$ python -q
>>> import numpy as np
>>> np.set_printoptions(suppress=True, linewidth=160)
>>> X = np.array([[-0.1, 0.1, -1.7, -0.5],
...     [0.7, -0.5, 0.0, 0.9],
...     [-1.1, -0.1, 0.4, -1.4],
...     [-1.0, 0.7, 1.5, 0.2]])
>>> rng = np.random.default_rng(488522)
>>> X[1] = X[3] + 0.05 * rng.normal(size=4)
>>> X.round(3)
array([[-0.1  ,  0.1  , -1.7  , -0.5  ],
       [-0.981,  0.722,  1.537,  0.266],
       [-1.1  , -0.1  ,  0.4  , -1.4  ],
       [-1.   ,  0.7  ,  1.5  ,  0.2  ]])
>>> A2 = np.array([[3, -1], [-3, 2]])
>>> F = np.tile(A2, (2, 2))
>>> F
array([[ 3, -1,  3, -1],
       [-3,  2, -3,  2],
       [ 3, -1,  3, -1],
       [-3,  2, -3,  2]])
>>> rk = np.linalg.matrix_rank(F)
>>> print(rk)
2
>>> N = np.linalg.svd(F)[2][rk:].T
>>> [int(np.linalg.matrix_rank(F[:, :j + 1])) for j in range(4)]
[1, 2, 2, 2]
>>> print(np.round(F @ N, 3) + 0)
[[0. 0.]
 [0. 0.]
 [0. 0.]
 [0. 0.]]
>>> np.allclose(F @ N, 0)
True
>>> print(N.shape)
(4, 2)
>>> (F + F.T) / 2
array([[ 3., -2.,  3., -2.],
       [-2.,  2., -2.,  2.],
       [ 3., -2.,  3., -2.],
       [-2.,  2., -2.,  2.]])
>>> F.inv()
Traceback (most recent call last):
  File "<python-input-17>", line 1, in <module>
    F.inv()
    ^^^^^
AttributeError: 'numpy.ndarray' object has no attribute 'inv'
>>> np.allclose(F @ F.T, F.T @ F)
False
>>> (F - F.T) / 2
array([[ 0.,  1.,  0.,  1.],
       [-1.,  0., -1.,  0.],
       [ 0.,  1.,  0.,  1.],
       [-1.,  0., -1.,  0.]])
>>> round(float(np.abs(np.linalg.eigvals(F)).max()), 3)
8.606
>>> np.allclose(F, F.T)
False
>>> np.linalg.matrix_power(F, 3)
array([[ 204,  -88,  204,  -88],
       [-264,  116, -264,  116],
       [ 204,  -88,  204,  -88],
       [-264,  116, -264,  116]])
>>> np.trace(F)
np.int64(10)
>>> np.round(np.linalg.det(F), 3)
np.float64(0.0)
>>> left, sv, vt = np.linalg.svd(F)
>>> vecs = vt[:(sv > 1e-8).sum()]
>>> vec = F[2] + 3 * F[1] + rng.integers(2) * np.eye(4)[0]
>>> print(vec)
[-6.  5. -6.  5.]
>>> round(float(np.linalg.norm(vec - vecs.T @ vecs @ vec)), 3)
0.0
>>> np.round(vecs.T @ vecs, 3) + 0
array([[0.5, 0. , 0.5, 0. ],
       [0. , 0.5, 0. , 0.5],
       [0.5, 0. , 0.5, 0. ],
       [0. , 0.5, 0. , 0.5]])
>>> print(np.allclose(vecs.T @ vecs @ vec, vec))
True
>>> K = np.array([[-0.1, -0.9, 0.4, 1.3],
...     [-1.1, 1.8, -0.1, -1.8],
...     [-0.3, 0.9, -0.3, -0.6],
...     [0.8, -0.2, 1.8, -0.8],
...     [1.8, 0.6, 0.2, 1.9]])
>>> K[4] = K[0] + 0.1 * rng.normal(size=4)
>>> K.round(3)
array([[-0.1  , -0.9  ,  0.4  ,  1.3  ],
       [-1.1  ,  1.8  , -0.1  , -1.8  ],
       [-0.3  ,  0.9  , -0.3  , -0.6  ],
       [ 0.8  , -0.2  ,  1.8  , -0.8  ],
       [ 0.046, -0.83 ,  0.394,  1.317]])
>>> A2 = np.c_[K[:, :3] @ np.array([[2, 1, 0], [2, -1, 2], [-2, -2, 2]]), np.array([7, 0, 3, 0, 7])]
>>> A2.round(3)
array([[-2.8  ,  0.   , -1.   ,  7.   ],
       [ 1.6  , -2.7  ,  3.4  ,  0.   ],
       [ 1.8  , -0.6  ,  1.2  ,  3.   ],
       [-2.4  , -2.6  ,  3.2  ,  0.   ],
       [-2.356,  0.087, -0.87 ,  7.   ]])
>>> np.linalg.matrix_rank(A2)
np.int64(4)
>>> print(np.round(np.linalg.norm(A2 - K @ np.linalg.lstsq(K, A2)[0], axis=0), 3) + 0)
[0.   0.   0.   1.06]
>>> np.round(np.linalg.norm(np.linalg.qr(K)[0].T @ A2, axis=0) ** 2 / ((A2 ** 2).sum(axis=0) + 1e-12), 3)
array([1.   , 1.   , 1.   , 0.989])
>>> A2 = K / np.sqrt((K ** 2).mean(axis=1, keepdims=True))
>>> np.round(np.linalg.norm(A2, axis=1), 3)
array([2., 2., 2., 2., 2.])
>>> A2[3].round(3)
array([ 0.749, -0.187,  1.686, -0.749])
>>> Q = K.astype(float).copy()
>>> for j in range(4):
...     Q[:, j] -= Q[:, :j] @ (Q[:, :j].T @ Q[:, j])
...     Q[:, j] /= np.linalg.norm(Q[:, j])
... 
>>> np.round(Q.T @ Q, 3) + 0
array([[1., 0., 0., 0.],
       [0., 1., 0., 0.],
       [0., 0., 1., 0.],
       [0., 0., 0., 1.]])
>>> print(np.round(Q.T @ K, 3) + 0)
[[ 1.397 -1.688  1.158  1.038]
 [ 0.     1.655  0.276 -2.495]
 [ 0.     0.     1.496 -0.37 ]
 [ 0.     0.     0.     0.472]]
>>> Q, vecs = np.linalg.qr(K[:, :3])[0], np.linalg.qr(K[:, 3:])[0]
>>> sv = np.linalg.svd(Q.T @ vecs, compute_uv=False)
>>> (sv > 0.9).sum()
np.int64(1)
>>> sv.round(3)
array([0.985])
>>> T = np.stack([K, 3 * K, K[::-1]])
>>> T.shape
(3, 5, 4)
>>> np.linalg.matrix_rank(T)
array([4, 4, 4])
>>> A = np.load("a.npy")
>>> print(A.round(3))
[[ 11.487 -15.111   0.778   6.253]
 [ -7.865   0.741  -2.82  -18.156]
 [ -4.034  -5.935  -2.95  -18.434]
 [ 11.621 -12.603   1.426  10.202]
 [  7.452 -17.257  -1.27   -6.711]
 [ -3.976  -6.023  -2.949 -18.418]
 [ -0.483 -10.715  -2.735 -16.658]
 [  3.98  -15.188  -2.1   -12.209]
 [  1.917   8.918   2.854  17.568]
 [-11.179  16.053  -0.437  -4.141]
 [-11.426  15.362  -0.695  -5.741]
 [ -0.149 -11.108  -2.702 -16.41 ]
 [ 10.884  -8.518   2.118  14.3  ]
 [  4.505 -15.594  -1.997 -11.513]
 [-10.42    6.961  -2.312 -15.415]]
>>> np.linalg.cond(A) > 100
np.True_
>>> np.argsort(-np.linalg.norm(A, axis=0).round(6), kind="stable")[:3]
array([3, 1, 0])
>>> print(round(float(np.linalg.norm(A, 2) / np.linalg.norm(A)), 3))
0.739
>>> J = np.load("dump.npy")
>>> J
array([[ 3.,  5.,  0.,  0.,  0.],
       [ 5.,  2.,  5.,  0.,  0.],
       [ 0.,  5., -2.,  5.,  0.],
       [ 0.,  0.,  5., -3.,  5.],
       [ 0.,  0.,  0.,  5., -3.]])
>>> vals, vecs = np.linalg.eigh(J)
>>> np.unique(vals.round(6) + 0, return_counts=True)[1]
array([1, 1, 1, 1, 1])
>>> print(np.round(vecs.T @ vecs, 3) + 0)
[[1. 0. 0. 0. 0.]
 [0. 1. 0. 0. 0.]
 [0. 0. 1. 0. 0.]
 [0. 0. 0. 1. 0.]
 [0. 0. 0. 0. 1.]]
>>> print(np.round(vecs.T @ J @ vecs, 3) + 0)
[[-10.455   0.      0.      0.      0.   ]
 [  0.     -5.22    0.      0.      0.   ]
 [  0.      0.     -0.418   0.      0.   ]
 [  0.      0.      0.      4.038   0.   ]
 [  0.      0.      0.      0.      9.054]]
>>> M = np.load("w.npy")
>>> M
array([[0, 0, 0, 0, 0],
       [0, 0, 1, 1, 0],
       [0, 1, 0, 0, 0],
       [0, 1, 0, 0, 0],
       [0, 0, 0, 0, 0]])
>>> print(round(np.trace(np.linalg.pinv(M) @ M), 3))
2.0
>>> try:
...     np.linalg.inv(M)
... except np.linalg.LinAlgError as e:
...     print(repr(e))
... 
LinAlgError('Singular matrix')
>>> np.round(M @ np.linalg.pinv(M) @ M, 3) + 0
array([[0., 0., 0., 0., 0.],
       [0., 0., 1., 1., 0.],
       [0., 1., 0., 0., 0.],
       [0., 1., 0., 0., 0.],
       [0., 0., 0., 0., 0.]])
>>> np.allclose(M[:-1].T @ np.linalg.lstsq(M[:-1].T, M[-1])[0], M[-1])
True
>>> print(np.linalg.lstsq(M[:-1].T, M[-1])[2])
2
>>> rk = np.linalg.matrix_rank(M)
>>> rk
np.int64(2)
>>> N = np.linalg.svd(M)[2][rk:].T
>>> [int(np.linalg.matrix_rank(M[:, :j + 1])) for j in range(5)]
[0, 1, 2, 2, 2]
>>> np.round(N @ N.T, 3)
array([[ 1. ,  0. ,  0. ,  0. ,  0. ],
       [ 0. ,  0. ,  0. ,  0. ,  0. ],
       [ 0. ,  0. ,  0.5, -0.5,  0. ],
       [ 0. ,  0. , -0.5,  0.5,  0. ],
       [ 0. ,  0. ,  0. ,  0. ,  1. ]])
>>> np.flatnonzero(np.linalg.matrix_power((M != 0) + (M.T != 0) + np.eye(5), 5)[2])
array([1, 2, 3])
>>> M @ M
array([[0, 0, 0, 0, 0],
       [0, 2, 0, 0, 0],
       [0, 0, 1, 1, 0],
       [0, 0, 1, 1, 0],
       [0, 0, 0, 0, 0]])
>>> print(np.round(np.sort(np.linalg.eigvals(M).real), 3) + 0)
[-1.414  0.     0.     0.     1.414]
>>> data = np.load("test3.npy")
>>> data
array([[ 5.496,  5.177, -3.283, -2.577, -4.324,  3.775],
       [ 3.889,  3.273, -0.967, -2.043, -5.891,  3.156],
       [14.396,  8.675, -5.621, -4.394, -3.104,  1.422],
       [ 4.332,  5.065, -1.646, -1.552, -4.608,  4.447],
       [ 4.663,  4.369, -1.346, -2.784, -6.006,  4.001],
       [ 4.012,  5.506, -1.882, -2.557, -6.371,  3.874],
       [ 4.177,  3.589, -2.092, -2.754, -4.18 ,  3.276],
       [ 4.983,  4.713, -1.013, -1.691, -4.464,  2.211],
       [14.357,  7.531, -3.101, -3.481,  0.009,  1.533],
       [14.024,  5.983, -3.25 , -4.081,  0.62 ,  2.293],
       [ 5.502,  4.461, -1.379, -2.559, -5.482,  5.144],
       [ 4.764,  4.043, -1.56 , -4.185, -4.741,  3.731],
       [14.354,  6.694, -2.947, -4.022,  0.263,  2.131],
       [ 3.824,  4.867, -3.339, -1.44 , -4.206,  4.365]])
>>> cent = data[[3, 0]].astype(float)
>>> for _ in range(7):
...     lab = np.linalg.norm(data[:, None] - cent, axis=-1).argmin(axis=1)
...     cent = np.array([data[lab == j].mean(axis=0) for j in range(2)])
... 
>>> lab
array([0, 0, 1, 0, 0, 0, 0, 0, 1, 1, 0, 0, 1, 0])
>>> cent.round(3)
array([[ 4.564,  4.506, -1.851, -2.414, -5.027,  3.798],
       [14.283,  7.221, -3.73 , -3.994, -0.553,  1.845]])
>>> f, r1 = data[13], data[3]
>>> print(np.round(f @ r1, 3))
87.74
>>> p = (f @ r1) / (f @ f) * f
>>> np.round(np.linalg.norm(f + r1) ** 2 + np.linalg.norm(f - r1) ** 2, 3)
np.float64(357.65)
>>> np.linalg.matrix_rank(np.outer(f, r1))
np.int64(1)
>>> np.round(r1 - p, 3)
array([ 0.531,  0.228,  1.673, -0.121, -0.428,  0.109])
>>> print(round(float((r1 - p) @ f), 3))
0.0
>>> G = np.cov(data, rowvar=False)
>>> np.round(np.median(data, axis=0), 3)
array([ 4.874,  4.966, -1.987, -2.665, -4.394,  3.504])
>>> print(np.round(np.linalg.eigvalsh(G)[::-1], 3))
[29.36   1.654  0.77   0.537  0.416  0.128]
>>> np.argsort(-data.std(axis=0).round(6), kind="stable")
array([0, 4, 1, 2, 5, 3])
>>> G.shape
(6, 6)
>>> print(np.round(np.polyfit(data[:, 3], data[:, 0], 1), 3))
[-3.38  -2.344]
>>> round(np.corrcoef(data[:, 3], data[:, 0])[0, 1], 3)
np.float64(-0.747)
>>> P = data @ np.linalg.solve(data.T @ data, data.T)
>>> round(float(np.trace(P)), 3)
6.0
>>> print(np.allclose(P @ P, P))
True
>>> vec = np.array([1, -2, 0, 2, -1, 1])
>>> rhs = data @ vec
>>> print(np.round(np.linalg.pinv(data) @ data, 3) + 0)
[[1. 0. 0. 0. 0. 0.]
 [0. 1. 0. 0. 0. 0.]
 [0. 0. 1. 0. 0. 0.]
 [0. 0. 0. 1. 0. 0.]
 [0. 0. 0. 0. 1. 0.]
 [0. 0. 0. 0. 0. 1.]]
>>> np.round(np.linalg.lstsq(data, rhs)[0], 3) + 0
array([ 1., -2.,  0.,  2., -1.,  1.])
>>> rhs = rhs + 0.3 * rng.normal(size=14)
>>> print(rhs.round(3))
[-2.29   1.944 -7.317  0.061  0.057 -1.97  -1.077 -1.097 -5.942 -4.045  2.317 -3.117 -5.467 -0.223]
>>> b, *_ = np.linalg.lstsq(data, rhs)
>>> b.round()
array([ 1., -2.,  0.,  2., -1.,  1.])
>>> np.round(data.T @ (rhs - data @ b), 3) + 0
array([0., 0., 0., 0., 0., 0.])
>>> b.round(3)
array([ 0.973, -1.945,  0.059,  1.947, -0.915,  1.051])
